$ ipython --no-banner

In [1]: import numpy as np

In [2]: from numpy import linalg as LA

In [3]: np.set_printoptions(precision=2, suppress=True, linewidth=120, legacy="1.25")

In [4]: def rd(a):
   ...:     return np.round(a, 2) + 0
   ...: 

In [5]: K = np.load("case19.npy")

In [6]: print(K)
[[-2 -3 -3]
 [ 0  1 -3]
 [ 0  0  0]]

In [7]: # triangular

In [8]: Uu, sigma, Vh = LA.svd(K)

In [9]: vecs = Vh[:(sigma > 1e-8).sum()]

In [10]: rng = np.random.default_rng(2201)

In [11]: x = K[1] + 3 * K[2] + rng.integers(2) * np.eye(3)[0]

In [12]: print(x)
[ 1.  1. -3.]

In [13]: print(np.allclose(vecs.T @ vecs @ x, x))
False

In [14]: print(rd(LA.norm(x - vecs.T @ vecs @ x)))
0.88

In [15]: print(np.abs(np.diag(LA.qr(K)[1])) > 1e-9)
[ True  True False]

In [16]: print(rd(K @ LA.pinv(K) @ K))
[[-2. -3. -3.]
 [ 0.  1. -3.]
 [ 0.  0.  0.]]

In [17]: try:
    ...:     LA.inv(K)
    ...: except LA.LinAlgError as e:
    ...:     print(e)
    ...: 
Singular matrix

In [18]: x = np.array([-3, -5, -5])

In [19]: print(LA.norm(K @ x) <= LA.norm(K, 2) * LA.norm(x) + 1e-9)
True

In [20]: print(K * x)
[[ 6 15 15]
 [ 0 -5 15]
 [ 0  0  0]]

In [21]: print(K @ x)
[36 10  0]

In [22]: print(np.einsum("ij,j->i", K, x))
[36 10  0]

In [23]: print(K @ np.ones(3))
[-8. -2.  0.]

In [24]: Uu, sigma, Vh = LA.svd(K)

In [25]: print(np.argmax(sigma[:-1] / (sigma[1:] + 1e-6)) + 1)
2

In [26]: out = Uu[:, :2] @ np.diag(sigma[:2]) @ Vh[:2]

In [27]: print(rd(np.abs(K - out).max()))
0.0

In [28]: print(rd(LA.norm(K - out) / LA.norm(K)))
0.0

In [29]: out = np.array([[-1, 1, 1], [-1, -3, -2]])

In [30]: basis = np.kron(out, K)

In [31]: print(LA.matrix_rank(basis))
4

In [32]: print(rd(LA.norm(basis, 2)), rd(LA.norm(out, 2) * LA.norm(K, 2)))
19.36 19.36

In [33]: mat = np.load("w.npy")

In [34]: print(mat)
[[0 1 0]
 [1 0 0]
 [0 0 0]]

In [35]: ev, vecs = LA.eigh(mat)

In [36]: x = np.array([2, 1, 0])

In [37]: print(x @ mat @ x)
4

In [38]: print(np.abs(mat).sum(axis=1).max(), np.abs(ev).max())
1 1.0

In [39]: m1 = np.loadtxt("data.csv", delimiter=",")

In [40]: print(m1)
[[-2.84 -0.47 -2.11  0.31 -0.49]
 [ 3.28 -0.85 -0.16  0.84  1.88]
 [ 3.    0.85  0.18  0.15  1.77]
 [ 3.52  5.39  3.16 -1.96  0.68]
 [ 1.94  1.83  1.31 -0.59  0.67]
 [-0.77 -4.88 -1.05  1.26 -0.17]
 [ 0.63  2.54  1.76 -1.03 -0.47]
 [-0.19  3.99  1.04 -1.46 -0.57]
 [ 2.65  4.37  1.33 -1.36  1.12]
 [ 0.46  0.42  0.75 -0.24 -0.21]
 [-1.08 -5.13 -1.75  1.82 -0.19]
 [ 0.73  4.84  1.08 -1.34  0.19]
 [-0.25  3.75  1.09 -1.63 -0.79]
 [-2.19 -0.48  0.7  -0.4  -2.17]
 [-4.29  0.43 -1.68 -0.18 -1.8 ]
 [-2.37 -0.12 -1.28  0.26 -0.82]
 [-1.    1.36 -0.45 -0.3  -0.13]
 [ 1.74  5.75  0.95 -1.64  1.14]
 [-0.5  -0.38 -0.89  0.24  0.11]
 [-0.84  1.23  1.39 -1.02 -1.37]
 [ 2.63  4.53  1.43 -1.37  1.15]
 [-1.85 -1.93 -1.3   0.7  -0.51]
 [ 4.25  1.98  2.58 -0.66  1.06]
 [ 2.52  4.54  1.49 -1.2   1.36]
 [ 3.03  4.87  2.19 -1.54  1.13]
 [-0.88  0.96  1.21 -0.79 -1.33]
 [ 3.6   5.22  2.95 -1.77  0.7 ]
 [ 1.44 -0.7  -0.37  0.4   1.1 ]
 [ 2.08  3.72  2.41 -1.63  0.05]
 [ 1.39 -3.05  0.33  0.8   0.19]
 [ 1.07  5.46  0.02 -1.26  1.51]
 [ 0.43 -3.96  0.64  0.98 -0.82]]

In [41]: x = np.array([1, 5, 0, -4, 4])

In [42]: target = m1 @ x

In [43]: print(rd(LA.pinv(m1) @ m1))
[[1. 0. 0. 0. 0.]
 [0. 1. 0. 0. 0.]
 [0. 0. 1. 0. 0.]
 [0. 0. 0. 1. 0.]
 [0. 0. 0. 0. 1.]]

In [44]: print(rd(LA.solve(m1.T @ m1, m1.T @ target)))
[ 1.  5.  0. -4.  4.]

In [45]: print(rd(LA.lstsq(m1, target)[0]))
[ 1.  5.  0. -4.  4.]

In [46]: target = target + 0.05 * rng.normal(size=32)

In [47]: print(rd(target))
[ -8.4    3.08  13.82  41.08  16.12 -30.87  15.54  23.31  34.37   2.71 -34.79  30.99  21.82 -11.62  -8.7   -7.24   6.43
  41.6   -2.94   3.85  35.36 -16.29  21.05  35.58  38.07   1.78  39.59   0.76  27.38 -16.4   39.47 -26.55]

In [48]: coef, *_ = LA.lstsq(m1, target)

In [49]: print(rd(m1.T @ (target - m1 @ coef)))
[0. 0. 0. 0. 0.]

In [50]: print(rd(LA.norm(target - m1 @ coef)))
0.26

In [51]: print(rd(coef))
[ 0.91  5.    0.11 -3.93  4.12]

In [52]: print([round(float(LA.norm(LA.solve(m1.T @ m1 + lam * np.eye(5), m1.T @ target))), 2) for lam in (0, 1, 10, 100)])
[7.63, 6.73, 6.34, 5.12]
